>>> import numpy as np
>>> np.set_printoptions(precision=2, suppress=True, linewidth=160, sign=" ")
>>> K = np.load("sample2.npy")
>>> print(K)
[[ 3  3]
 [ 3  6]]
>>> # symmetric, so the eigenvalues are real
>>> x0 = np.array([3, 0])
>>> target = K @ x0
>>> print(target)
[ 9  9]
>>> print(np.linalg.solve(K, K[:, 0]))
[ 1.  0.]
>>> print(np.linalg.solve(K.T, K[0]))
[ 1.  0.]
>>> ev, evecs = np.linalg.eigh(K)
>>> print(evecs @ np.diag(ev) @ evecs.T)
[[ 3.  3.]
 [ 3.  6.]]
>>> print(np.round(evecs.T @ K @ evecs, 2) + 0)
[[ 1.15  0.  ]
 [ 0.    7.85]]
>>> print(np.round(evecs.T @ evecs, 2) + 0)
[[ 1.  0.]
 [ 0.  1.]]
>>> print(np.linalg.eigvalsh(K @ K))
[  1.31  61.69]
>>> print(np.unique(ev.round(6) + 0, return_counts=True)[1])
[ 1  1]
>>> print((ev > 1e-8).sum(), (ev < -1e-8).sum())
2 0
>>> print(np.abs(evecs[:, -1]).round(6).argmax())
1
>>> print(np.abs(evecs[:, -1]))
[ 0.53  0.85]
>>> print(np.linalg.svd(K, compute_uv=False))
[ 7.85  1.15]
>>> q, evecs = np.linalg.qr(K[:, :1])[0], np.linalg.qr(K[:, 1:])[0]
>>> sv = np.linalg.svd(q.T @ evecs, compute_uv=False)
>>> print(np.degrees(np.arccos(sv.clip(0, 1))))
[ 18.43]
>>> x0 = np.array([3, 0])
>>> print(np.einsum("ij,j->i", K, x0))
[ 9  9]
>>> print((K * x0).sum(axis=1))
[ 9  9]
>>> print(np.linalg.norm(K @ x0) <= np.linalg.norm(K, 2) * np.linalg.norm(x0) + 1e-9)
True
>>> print(K * x0)
[[ 9  0]
 [ 9  0]]
>>> print(K @ np.ones(2))
[ 6.  9.]
>>> W0 = np.load("out3.npy")
>>> print(W0)
[[ 33.  24. -36.  12.]
 [ 24.  13. -24.   8.]
 [-36. -24.  33. -12.]
 [ 12.   8. -12.   1.]]
>>> x0 = np.array([3, -5, 4, 5])
>>> print(np.linalg.norm(W0 @ x0) <= np.linalg.norm(W0, 2) * np.linalg.norm(x0) + 1e-9)
True
>>> print(np.einsum("ij,j->i", W0, x0))
[-105.  -49.   84.  -47.]
>>> print(np.sign((W0 @ x0).round(6)))
[-1. -1.  1. -1.]
>>> print((W0 * x0).sum(axis=1))
[-105.  -49.   84.  -47.]
>>> print(W0 @ (2 * x0))
[-210.  -98.  168.  -94.]
>>> print(W0 @ x0)
[-105.  -49.   84.  -47.]
>>> print(W0 @ np.eye(4)[2])
[-36. -24.  33. -12.]
>>> mat = np.load("mat.npy")
>>> print(mat)
[[-1.  1.  1.  1.]
 [ 1. -1.  1.  1.]
 [ 1.  1. -1.  1.]
 [ 1.  1.  1. -1.]]
>>> # equal to its transpose
>>> gram = mat.T @ mat
>>> print((mat @ mat.T).shape)
(4, 4)
>>> print(np.trace(gram), (mat ** 2).sum())
16.0 16.0
>>> print(np.diag(gram))
[ 4.  4.  4.  4.]
>>> print(np.linalg.eigvalsh(gram)[::-1])
[ 4.  4.  4.  4.]
